In [1]: import numpy as np

In [2]: np.set_printoptions(precision=3, suppress=True, linewidth=140, floatmode="fixed")

In [3]: def rd(a):
   ...:     return np.round(a, 3) + 0
   ...: 

In [4]: arr = np.loadtxt("out3.csv", delimiter=",")

In [5]: rd(arr)
Out[5]: 
array([[ 0.866,  0.000,  0.000, -0.500,  0.000,  0.000],
       [ 0.000,  1.000,  0.000,  0.000,  0.000,  0.000],
       [ 0.000,  0.000,  1.000,  0.000,  0.000,  0.000],
       [ 0.500,  0.000,  0.000,  0.866,  0.000,  0.000],
       [ 0.000,  0.000,  0.000,  0.000,  1.000,  0.000],
       [ 0.000,  0.000,  0.000,  0.000,  0.000,  1.000]])

In [6]: # orthonormal columns

In [7]: cov = arr.T @ arr

In [8]: rd(np.linalg.eigvalsh(cov)[::-1])
Out[8]: array([1.000, 1.000, 1.000, 1.000, 1.000, 1.000])

In [9]: print(np.linalg.matrix_rank(cov))
6

In [10]: rd(np.linalg.svd(arr, compute_uv=False) ** 2)
Out[10]: array([1.000, 1.000, 1.000, 1.000, 1.000, 1.000])

In [11]: (arr @ arr.T).shape
Out[11]: (6, 6)

In [12]: np.trace(cov), (arr ** 2).sum()
Out[12]: (np.float64(6.0), np.float64(6.0))

In [13]: np.diag(cov)
Out[13]: array([1.000, 1.000, 1.000, 1.000, 1.000, 1.000])

In [14]: ang = np.radians(72)

In [15]: R = np.eye(6)

In [16]: R[4, 4] = R[1, 1] = np.cos(ang)

In [17]: R[4, 1], R[1, 4] = -np.sin(ang), np.sin(ang)

In [18]: rd(R)
Out[18]: 
array([[ 1.000,  0.000,  0.000,  0.000,  0.000,  0.000],
       [ 0.000,  0.309,  0.000,  0.000,  0.951,  0.000],
       [ 0.000,  0.000,  1.000,  0.000,  0.000,  0.000],
       [ 0.000,  0.000,  0.000,  1.000,  0.000,  0.000],
       [ 0.000, -0.951,  0.000,  0.000,  0.309,  0.000],
       [ 0.000,  0.000,  0.000,  0.000,  0.000,  1.000]])

In [19]: other = arr @ R.T

In [20]: print(rd(other))
[[ 0.866  0.000  0.000 -0.500  0.000  0.000]
 [ 0.000  0.309  0.000  0.000 -0.951  0.000]
 [ 0.000  0.000  1.000  0.000  0.000  0.000]
 [ 0.500  0.000  0.000  0.866  0.000  0.000]
 [ 0.000  0.951  0.000  0.000  0.309  0.000]
 [ 0.000  0.000  0.000  0.000  0.000  1.000]]

In [21]: rd(np.linalg.det(R)), rd(np.trace(R))
Out[21]: (np.float64(1.0), np.float64(4.618))

In [22]: np.allclose(np.linalg.norm(arr, axis=1), np.linalg.norm(other, axis=1))
Out[22]: True

In [23]: O, evecs = np.linalg.qr(arr[:, :2])[0], np.linalg.qr(arr[:, 2:])[0]

In [24]: sv = np.linalg.svd(O.T @ evecs, compute_uv=False)

In [25]: rd(sv)
Out[25]: array([0.000, 0.000])

In [26]: E = np.load("block3.npy")

In [27]: print(E)
[[ 0  6  0 -2]
 [ 6  0 -2  0]
 [ 0  6  0 10]
 [ 6  0 10  0]]

In [28]: x = np.array([0, 0, 0, 2])

In [29]: rhs = E @ x

In [30]: rhs
Out[30]: array([-4,  0, 20,  0])

In [31]: rd(np.linalg.solve(E, rhs))
Out[31]: array([0.000, 0.000, 0.000, 2.000])

In [32]: rd(np.linalg.solve(E.T, E[0]))
Out[32]: array([1.000, 0.000, 0.000, 0.000])
